$ python3 -q
>>> import numpy as np
>>> from numpy import linalg as LA
>>> np.set_printoptions(precision=1, suppress=True, linewidth=120)
>>> rnd = lambda a: np.round(a, 1) + 0
>>> K = np.diag(3 * np.array([2, 0, 2, -3])) + np.array([[1, 3, 8, -2], [5, 5, -8, 5], [-6, -1, -5, -1], [3, -2, -9, -1]])
>>> K
array([[  7,   3,   8,  -2],
       [  5,   5,  -8,   5],
       [ -6,  -1,   1,  -1],
       [  3,  -2,  -9, -10]])
>>> hat = np.triu(np.array([[4, -3, -9, 1], [0, -8, -5, 1], [-5, 6, 7, 5], [7, -6, -6, 2]]), 1) + np.eye(4)
>>> out = hat @ K @ LA.inv(hat)
>>> hat @ K - K @ hat
array([[  42.,   13.,   84.,  -66.],
       [  33.,   18.,   56.,   25.],
       [  15.,  -28., -104.,  -48.],
       [   0.,    9.,   17.,   44.]])
>>> rnd(LA.det(out))
np.float64(-4064.0)
>>> out = np.array([[0, 2], [2, 0]])
>>> Z = np.kron(out, K)
>>> Z
array([[  0,   0,   0,   0,  14,   6,  16,  -4],
       [  0,   0,   0,   0,  10,  10, -16,  10],
       [  0,   0,   0,   0, -12,  -2,   2,  -2],
       [  0,   0,   0,   0,   6,  -4, -18, -20],
       [ 14,   6,  16,  -4,   0,   0,   0,   0],
       [ 10,  10, -16,  10,   0,   0,   0,   0],
       [-12,  -2,   2,  -2,   0,   0,   0,   0],
       [  6,  -4, -18, -20,   0,   0,   0,   0]])
>>> rnd(LA.norm(Z, 2)), rnd(LA.norm(out, 2) * LA.norm(K, 2))
(np.float64(30.1), np.float64(30.1))
>>> Z.shape
(8, 8)
>>> out = Z ** -1
Traceback (most recent call last):
  File "<python-input-15>", line 1, in <module>
    out = Z ** -1
          ~~^^~~~
ValueError: Integers to negative integer powers are not allowed.
>>> out = LA.invert(Z)
Traceback (most recent call last):
  File "<python-input-16>", line 1, in <module>
    out = LA.invert(Z)
          ^^^^^^^^^
AttributeError: module 'numpy.linalg' has no attribute 'invert'
>>> out = LA.inv(Z)
>>> rnd(Z @ out)
array([[1., 0., 0., 0., 0., 0., 0., 0.],
       [0., 1., 0., 0., 0., 0., 0., 0.],
       [0., 0., 1., 0., 0., 0., 0., 0.],
       [0., 0., 0., 1., 0., 0., 0., 0.],
       [0., 0., 0., 0., 1., 0., 0., 0.],
       [0., 0., 0., 0., 0., 1., 0., 0.],
       [0., 0., 0., 0., 0., 0., 1., 0.],
       [0., 0., 0., 0., 0., 0., 0., 1.]])
>>> rnd(LA.det(Z) * LA.det(out))
np.float64(1.0)
>>> (np.abs(out) > 1e-9).astype(int)
array([[0, 0, 0, 0, 1, 1, 1, 1],
       [0, 0, 0, 0, 1, 1, 1, 1],
       [0, 0, 0, 0, 1, 1, 1, 1],
       [0, 0, 0, 0, 1, 1, 1, 1],
       [1, 1, 1, 1, 0, 0, 0, 0],
       [1, 1, 1, 1, 0, 0, 0, 0],
       [1, 1, 1, 1, 0, 0, 0, 0],
       [1, 1, 1, 1, 0, 0, 0, 0]])
>>> J = np.array([[-4, 0, 0, 0, 0],
...     [0, 2, 0, 0, 0],
...     [0, 0, 0, 0, 0],
...     [0, 0, 0, -3, 0],
...     [0, 0, 0, 0, 1]])
>>> def softmax(z):
...     e = np.exp(z - z.max(axis=-1, keepdims=True))
...     return e / e.sum(axis=-1, keepdims=True)
... 
>>> rnd(softmax(10 * J[4]))
array([0., 0., 0., 0., 1.])
>>> rnd(softmax(J[4] + 3))
array([0.1, 0.1, 0.1, 0.1, 0.4])
>>> att = J @ J.T / np.sqrt(5)
>>> rnd(softmax(att + np.triu(np.full(att.shape, -np.inf), 1)))
array([[1. , 0. , 0. , 0. , 0. ],
       [0.1, 0.9, 0. , 0. , 0. ],
       [0.3, 0.3, 0.3, 0. , 0. ],
       [0. , 0. , 0. , 0.9, 0. ],
       [0.2, 0.2, 0.2, 0.2, 0.3]])
>>> softmax(att).round(6).argmax(axis=1)
array([0, 1, 0, 3, 4])
>>> rng = np.random.default_rng(169)
>>> z = rng.permutation(5)
>>> z
array([2, 4, 1, 0, 3])
>>> out = J[z][:, z]
>>> np.diag(out)
array([ 0,  1,  2, -4, -3])
>>> np.trace(out)
np.int64(-4)
>>> out
array([[ 0,  0,  0,  0,  0],
       [ 0,  1,  0,  0,  0],
       [ 0,  0,  2,  0,  0],
       [ 0,  0,  0, -4,  0],
       [ 0,  0,  0,  0, -3]])
>>> np.allclose(out, J)
False
>>> rnd(LA.norm(J[0], 1)), rnd(LA.norm(J[0], np.inf))
(np.float64(4.0), np.float64(4.0))
>>> rnd(LA.norm(J) ** 2 / LA.norm(J, 2) ** 2)
np.float64(1.9)
>>> J[0] @ J[4]
np.int64(0)
>>> rnd(LA.norm(J, "nuc"))
np.float64(10.0)
>>> rnd(LA.norm(J, axis=0))
array([4., 2., 0., 3., 1.])
>>> rnd(LA.norm(J[0] - J[4]))
np.float64(4.1)
